$ python -q
>>> import numpy as np
>>> from numpy import linalg as LA
>>> np.set_printoptions(precision=2, suppress=True, linewidth=200)
>>> def tidy(a):
...     return np.round(a, 2) + 0
... 
>>> E = np.array([[1.0, 0.0, 0.0, 0.0],
...     [0.0, 1.0, 0.0, 0.0],
...     [0.0, 0.0, 1.0, 0.0],
...     [0.5, 0.0, 0.0, 0.5]])
>>> # row-stochastic, so 1 is an eigenvalue
>>> print(tidy(LA.matrix_power(E, 100)))
[[1. 0. 0. 0.]
 [0. 1. 0. 0.]
 [0. 0. 1. 0.]
 [1. 0. 0. 0.]]
>>> print(E @ np.ones(4))
[1. 1. 1. 1.]
>>> print(tidy(LA.matrix_power(E, 2)))
[[1.   0.   0.   0.  ]
 [0.   1.   0.   0.  ]
 [0.   0.   1.   0.  ]
 [0.75 0.   0.   0.25]]
>>> print(E.sum(axis=1))
[1. 1. 1. 1.]
>>> p = np.eye(4)[2]
>>> for _ in range(7):
...     p = p @ E
...     print(p.round(2))
... 
[0. 0. 1. 0.]
[0. 0. 1. 0.]
[0. 0. 1. 0.]
[0. 0. 1. 0.]
[0. 0. 1. 0.]
[0. 0. 1. 0.]
[0. 0. 1. 0.]
>>> U, sv, Vt = LA.svd(E, full_matrices=False)
>>> print(np.abs(U[:, 0]).round(6).argmax())
0
>>> print(np.allclose(U * sv @ Vt, E))
True
>>> print(tidy(sv / sv[0]))
[1.   0.87 0.87 0.38]
>>> print(tidy(U.T @ U))
[[1. 0. 0. 0.]
 [0. 1. 0. 0.]
 [0. 0. 1. 0.]
 [0. 0. 0. 1.]]
>>> print(tidy(np.abs(Vt[0])))
[0.97 0.   0.   0.23]
>>> print(tidy(np.sqrt((sv ** 2).sum())), tidy(LA.norm(E)))
1.87 1.87
>>> x = np.array([9, -3, -8, -1])
>>> y = E @ x
>>> coef, lr = np.zeros(4), 1 / LA.norm(E, 2) ** 2
>>> for i in range(8):
...     coef -= lr * E.T @ (E @ coef - y)
...     if i % 2 == 0: print(i, round(LA.norm(E @ coef - y), 2))
... 
0 2.31
2 0.84
4 0.6
6 0.44
>>> print(tidy(LA.cond(E)))
2.62
>>> print(tidy(coef))
[ 8.8  -3.   -8.   -0.16]
>>> mat = np.load("case11.npy")
>>> print(mat)
[[ 0  0  4  0  1  3  8  1  3  9]
 [ 1  1  3  1  3  2  3  3  3  3]
 [ 0  1  4  1  1  2  5  3  3  5]
 [ 0  0  3  0  3  4  9  0  3 11]
 [ 0  0  2  0  5  3  4  1  3  5]
 [ 0  0  1  0  7  4  5  0  3  7]
 [ 0  0  4  0  1  3  8  1  3  9]
 [ 0  0  1  0  7  4  5  0  3  7]
 [ 0  0  1  0  7  4  5  0  3  7]
 [ 1  1  3  1  3  2  3  3  3  3]
 [ 0  1  5  1  0  2  7  3  3  7]
 [ 0  1  4  1  1  2  5  3  3  5]
 [ 0  1  5  1  0  2  7  3  3  7]
 [ 0  0  1  0  7  4  5  0  3  7]
 [ 0  0  3  0  3  4  9  0  3 11]
 [ 0  0  4  0  1  3  8  1  3  9]
 [ 0  0  1  0  7  4  5  0  3  7]
 [ 0  0  3  0  3  3  6  1  3  7]
 [ 0  1  4  1  1  2  5  3  3  5]
 [ 0  0  4  0  1  3  8  1  3  9]
 [ 0  0  2  0  5  4  7  0  3  9]
 [ 0  0  1  0  7  4  5  0  3  7]
 [ 0  1  5  1  0  2  7  3  3  7]
 [ 0  0  4  0  1  3  8  1  3  9]
 [ 0  0  2  0  5  4  7  0  3  9]
 [ 0  0  4  0  1  3  8  1  3  9]
 [ 0  1  4  1  1  2  5  3  3  5]
 [ 0  1  5  1  0  2  7  3  3  7]
 [ 0  0  2  0  5  3  4  1  3  5]
 [ 1  1  3  1  3  2  3  3  3  3]
 [ 0  1  5  1  0  2  7  3  3  7]
 [ 0  1  4  1  1  2  5  3  3  5]
 [ 0  0  2  0  5  3  4  1  3  5]
 [ 0  1  4  1  1  2  5  3  3  5]]
>>> # rows and columns are dependent
>>> U, sv, Vt = LA.svd(mat)
>>> print(np.argmax(sv[:-1] / (sv[1:] + 1e-6)) + 1)
6
>>> print(tidy(sv))
[65.09 18.35 10.59  1.66  1.37  0.6   0.    0.    0.    0.  ]
>>> M2 = U[:, :6] @ np.diag(sv[:6]) @ Vt[:6]
>>> print(tidy(LA.norm(mat - M2) / LA.norm(mat)))
0.0
>>> print(tidy(np.abs(mat - M2).max()))
0.0
>>> print(LA.matrix_rank(mat, rtol=0.05))
3
>>> gram = mat.T @ mat
>>> print(np.diag(gram))
[   3   14  397   14  485  306 1300  136  306 1730]
>>> print(np.allclose(gram, gram.T))
True
>>> print(tidy(LA.eigvalsh(gram)[::-1]))
[4237.2   336.77  112.07    2.74    1.86    0.36    0.      0.      0.      0.  ]
>>> print(gram)
[[   3    3    9    3    9    6    9    9    9    9]
 [   3   14   58   14   15   28   74   42   42   74]
 [   9   58  397   58  194  279  668  207  321  733]
 [   3   14   58   14   15   28   74   42   42   74]
 [   9   15  194   15  485  334  517   69  291  657]
 [   6   28  279   28  334  306  594  114  294  704]
 [   9   74  668   74  517  594 1300  288  606 1490]
 [   9   42  207   42   69  114  288  136  156  298]
 [   9   42  321   42  291  294  606  156  306  696]
 [   9   74  733   74  657  704 1490  298  696 1730]]
>>> print(tidy(LA.svd(mat, compute_uv=False) ** 2))
[4237.2   336.77  112.07    2.74    1.86    0.36    0.      0.      0.      0.  ]
>>> evals, vecs = LA.eigh(gram)
>>> print(tidy(LA.eigvalsh(gram + 2 * np.eye(10))))
[   2.      2.      2.      2.      2.36    3.86    4.74  114.07  338.77 4239.2 ]
>>> print(tidy(np.abs(vecs[:, -1])))
[0.   0.03 0.28 0.03 0.25 0.26 0.55 0.12 0.26 0.64]
>>> print(tidy(LA.svd(gram, compute_uv=False)))
[4237.2   336.77  112.07    2.74    1.86    0.36    0.      0.      0.      0.  ]
>>> print(tidy(evals))
[   0.      0.      0.      0.      0.36    1.86    2.74  112.07  336.77 4237.2 ]
>>> print(tidy(vecs.T @ gram @ vecs))
[[   0.      0.      0.      0.      0.      0.      0.      0.      0.      0.  ]
 [   0.      0.      0.      0.      0.      0.      0.      0.      0.      0.  ]
 [   0.      0.      0.      0.      0.      0.      0.      0.      0.      0.  ]
 [   0.      0.      0.      0.      0.      0.      0.      0.      0.      0.  ]
 [   0.      0.      0.      0.      0.36    0.      0.      0.      0.      0.  ]
 [   0.      0.      0.      0.      0.      1.86    0.      0.      0.      0.  ]
 [   0.      0.      0.      0.      0.      0.      2.74    0.      0.      0.  ]
 [   0.      0.      0.      0.      0.      0.      0.    112.07    0.      0.  ]
 [   0.      0.      0.      0.      0.      0.      0.      0.    336.77    0.  ]
 [   0.      0.      0.      0.      0.      0.      0.      0.      0.   4237.2 ]]
>>> print(np.unique(evals.round(6) + 0, return_counts=True)[1])
[4 1 1 1 1 1 1]
>>> U, sv, Vt = LA.svd(mat)
>>> vecs = Vt[:(sv > 1e-8).sum()]
>>> rng = np.random.default_rng(16565)
>>> x = mat[32] + 4 * mat[5] + rng.integers(2) * np.eye(10)[7]
>>> print(x)
[ 0.  0.  6.  0. 33. 19. 24.  1. 15. 33.]
>>> print(LA.matrix_rank(np.vstack([mat, x])))
6
>>> print(np.allclose(vecs.T @ vecs @ x, x))
True
>>> print(np.abs(np.diag(LA.qr(mat)[1])) > 1e-9)
[ True  True  True False  True  True  True False False False]
>>> feats = np.eye(7, dtype=int)[rng.permutation(7)] * np.array([5, 3, -1, -3, 1, -5, 3])
>>> print(feats)
[[ 5  0  0  0  0  0  0]
 [ 0  3  0  0  0  0  0]
 [ 0  0  0  0  1  0  0]
 [ 0  0  0  0  0  0  3]
 [ 0  0  0 -3  0  0  0]
 [ 0  0 -1  0  0  0  0]
 [ 0  0  0  0  0 -5  0]]
>>> # 3 groups of indices that never mix
>>> O, r_ = LA.qr(feats)
>>> print(O)
[[ 1.  0.  0.  0.  0.  0.  0.]
 [-0.  1.  0.  0.  0.  0.  0.]
 [-0. -0.  0.  0. -1.  0.  0.]
 [-0. -0. -0.  0.  0.  0. -1.]
 [-0. -0. -0.  1.  0.  0.  0.]
 [-0. -0.  1. -0.  0.  0.  0.]
 [-0. -0. -0. -0. -0.  1.  0.]]
>>> print(np.abs(np.diag(r_)))
[5. 3. 1. 3. 1. 5. 3.]
>>> print(O.T @ O)
[[1. 0. 0. 0. 0. 0. 0.]
 [0. 1. 0. 0. 0. 0. 0.]
 [0. 0. 1. 0. 0. 0. 0.]
 [0. 0. 0. 1. 0. 0. 0.]
 [0. 0. 0. 0. 1. 0. 0.]
 [0. 0. 0. 0. 0. 1. 0.]
 [0. 0. 0. 0. 0. 0. 1.]]
>>> print(O @ r_)
[[ 5.  0.  0.  0.  0.  0.  0.]
 [ 0.  3.  0.  0.  0.  0.  0.]
 [ 0.  0.  0.  0.  1.  0.  0.]
 [ 0.  0.  0.  0.  0.  0.  3.]
 [ 0.  0.  0. -3.  0.  0.  0.]
 [ 0.  0. -1.  0.  0.  0.  0.]
 [ 0.  0.  0.  0.  0. -5.  0.]]
>>> print(np.allclose(r_.T @ r_, feats.T @ feats))
True
>>> print(abs(r_[0, 0]), tidy(LA.norm(feats[:, 0])))
5.0 5.0
>>> print(r_)
[[ 5.  0.  0.  0.  0.  0.  0.]
 [ 0.  3.  0.  0.  0.  0.  0.]
 [ 0.  0. -1.  0.  0.  0.  0.]
 [ 0.  0.  0. -3.  0.  0.  0.]
 [ 0.  0.  0.  0. -1.  0.  0.]
 [ 0.  0.  0.  0.  0. -5.  0.]
 [ 0.  0.  0.  0.  0.  0. -3.]]
>>> print(O.shape, r_.shape)
(7, 7) (7, 7)
